% ipython --no-banner

In [1]: import numpy as np

In [2]: import numpy.linalg as la

In [3]: np.set_printoptions(precision=1, suppress=True, linewidth=160)

In [4]: A2 = np.array([[3, -1, -3, -3], [-2, 0, -1, 2], [-2, -1, -1, -2], [0, 3, -2, 1]])

In [5]: A2[-1] = A2[0]

In [6]: m1 = A2 + 0.1 * np.eye(4)

In [7]: m1
Out[7]: 
array([[ 3.1, -1. , -3. , -3. ],
       [-2. ,  0.1, -1. ,  2. ],
       [-2. , -1. , -0.9, -2. ],
       [ 3. , -1. , -3. , -2.9]])

In [8]: cov = m1.T @ m1

In [9]: np.round(la.eigvalsh(cov)[::-1], 1) + 0
Out[9]: array([59.7, 10.3,  4.8,  0. ])

In [10]: np.allclose(cov, cov.T)
Out[10]: True

In [11]: cov
Out[11]: 
array([[ 26.6,  -4.3, -14.5, -18. ],
       [ -4.3,   3. ,   6.8,   8.1],
       [-14.5,   6.8,  19.8,  17.5],
       [-18. ,   8.1,  17.5,  25.4]])

In [12]: round(np.trace(m1), 1)
Out[12]: np.float64(-0.6)

In [13]: print((m1 - m1.T) / 2)
[[ 0.   0.5 -0.5 -3. ]
 [-0.5  0.   0.   1.5]
 [ 0.5  0.   0.   0.5]
 [ 3.  -1.5 -0.5  0. ]]

In [14]: np.sort(np.abs(la.eigvals(m1)))
Out[14]: array([0.1, 0.4, 3. , 4.2])

In [15]: la.determinant(m1)
---------------------------------------------------------------------------
AttributeError                            Traceback (most recent call last)
Cell In[15], line 1
----> 1 la.determinant(m1)

AttributeError: module 'numpy.linalg' has no attribute 'determinant'

In [16]: np.allclose(m1, m1.T)
Out[16]: False

In [17]: rng = np.random.default_rng(935)

In [18]: labels = rng.permutation(4)

In [19]: A2 = m1[:, labels] * rng.choice([-1, 1], 4)

In [20]: print(A2)
[[-3.   3.   3.1  1. ]
 [ 2.   1.  -2.  -0.1]
 [-2.   0.9 -2.   1. ]
 [-2.9  3.   3.   1. ]]

In [21]: Uu, _, VT = la.svd(m1.T @ A2)

In [22]: print(labels)
[3 2 0 1]

In [23]: np.round(la.lstsq(m1, A2)[0], 1) + 0
Out[23]: 
array([[ 0.,  0.,  1.,  0.],
       [ 0.,  0.,  0., -1.],
       [ 0., -1.,  0.,  0.],
       [ 1.,  0.,  0.,  0.]])

In [24]: feats = np.load("case9.npy")

In [25]: feats
Out[25]: 
array([[14, -2,  7],
       [ 6, 14, -1],
       [ 9,  0, 37]])

In [26]: Uu, sv = la.svd(feats)
---------------------------------------------------------------------------
ValueError                                Traceback (most recent call last)
Cell In[26], line 1
----> 1 Uu, sv = la.svd(feats)

ValueError: too many values to unpack (expected 2)

In [27]: Uu, sv, VT = la.svd(feats, full_matrices=False)

In [28]: print(np.round(Uu.T @ Uu, 1) + 0)
[[1. 0. 0.]
 [0. 1. 0.]
 [0. 0. 1.]]

In [29]: (sv > 1e-8).sum()
Out[29]: np.int64(3)

In [30]: np.abs(Uu[:, 0]).round(6).argmax()
Out[30]: np.int64(2)

In [31]: Uu.shape, sv.shape, VT.shape
Out[31]: ((3, 3), (3,), (3, 3))

In [32]: np.round(np.abs(VT[0]), 1) + 0
Out[32]: array([0.3, 0. , 0.9])

In [33]: sv / sv[0]
Out[33]: array([1. , 0.4, 0.3])

In [34]: round(np.sqrt((sv ** 2).sum()), 1), round(float(la.norm(feats)), 1)
Out[34]: (np.float64(44.0), 44.0)

In [35]: np.round(Uu.T @ feats @ VT.T, 1) + 0
Out[35]: 
array([[39.5,  0. ,  0. ],
       [ 0. , 15.8,  0. ],
       [ 0. ,  0. , 11. ]])

In [36]: print(sv)
[39.5 15.8 11. ]

In [37]: J = np.load("layer9.npy")

In [38]: J
Out[38]: 
array([[-1., -2.,  0.],
       [ 0., -3.,  0.],
       [ 0.,  0.,  1.]])

In [39]: q = J.astype(float).copy()

In [40]: for j in range(3):
    ...:     q[:, j] -= q[:, :j] @ (q[:, :j].T @ q[:, j])
    ...:     q[:, j] /= la.norm(q[:, j])
    ...: 

In [41]: q.T @ J
Out[41]: 
array([[1., 2., 0.],
       [0., 3., 0.],
       [0., 0., 1.]])

In [42]: q.T @ q
Out[42]: 
array([[1., 0., 0.],
       [0., 1., 0.],
       [0., 0., 1.]])

In [43]: x = np.array([-2, 2, 2])

In [44]: h1 = np.maximum(J @ x, 0)

In [45]: np.maximum(J @ x, 0) - np.maximum(-J @ x, 0)
Out[45]: array([-2., -6.,  2.])

In [46]: h1
Out[46]: array([0., 0., 2.])

In [47]: print(np.tanh(J @ x))
[-1. -1.  1.]

In [48]: np.maximum(J @ (3 * x), 0)
Out[48]: array([0., 0., 6.])

In [49]: blk = np.stack([J, 4 * J, J[::-1]])

In [50]: print(la.norm(blk, axis=(1, 2)))
[ 3.9 15.5  3.9]

In [51]: print(blk.sum(axis=0))
[[ -5. -10.   1.]
 [  0. -18.   0.]
 [ -1.  -2.   5.]]

In [52]: la.det(blk)
Out[52]: array([  3., 192.,  -3.])

In [53]: blk.shape
Out[53]: (3, 3, 3)

In [54]: A2 = J / np.sqrt((J ** 2).mean(axis=1, keepdims=True))

In [55]: la.matrix_rank(A2) == la.matrix_rank(J)
Out[55]: np.True_

In [56]: la.matrix_rank(J - J.mean(axis=1, keepdims=True))
Out[56]: np.int64(2)

In [57]: np.einsum("ij,ji->", J, J)
Out[57]: np.float64(11.0)

In [58]: np.kron(np.eye(2, dtype=int), J)
Out[58]: 
array([[-1., -2.,  0., -0., -0.,  0.],
       [ 0., -3.,  0.,  0., -0.,  0.],
       [ 0.,  0.,  1.,  0.,  0.,  0.],
       [-0., -0.,  0., -1., -2.,  0.],
       [ 0., -0.,  0.,  0., -3.,  0.],
       [ 0.,  0.,  0.,  0.,  0.,  1.]])

In [59]: np.einsum("ii->", J)
Out[59]: np.float64(-3.0)

In [60]: round(float(la.det(J.T)), 1)
Out[60]: 3.0

In [61]: round(float(la.eigvals(J).sum().real), 1)
Out[61]: -3.0

In [62]: round(la.det(2 * J), 1), np.round(la.det(J), 1)
Out[62]: (np.float64(24.0), np.float64(3.0))

In [63]: round(float(la.det(J[::-1])), 1)
Out[63]: -3.0
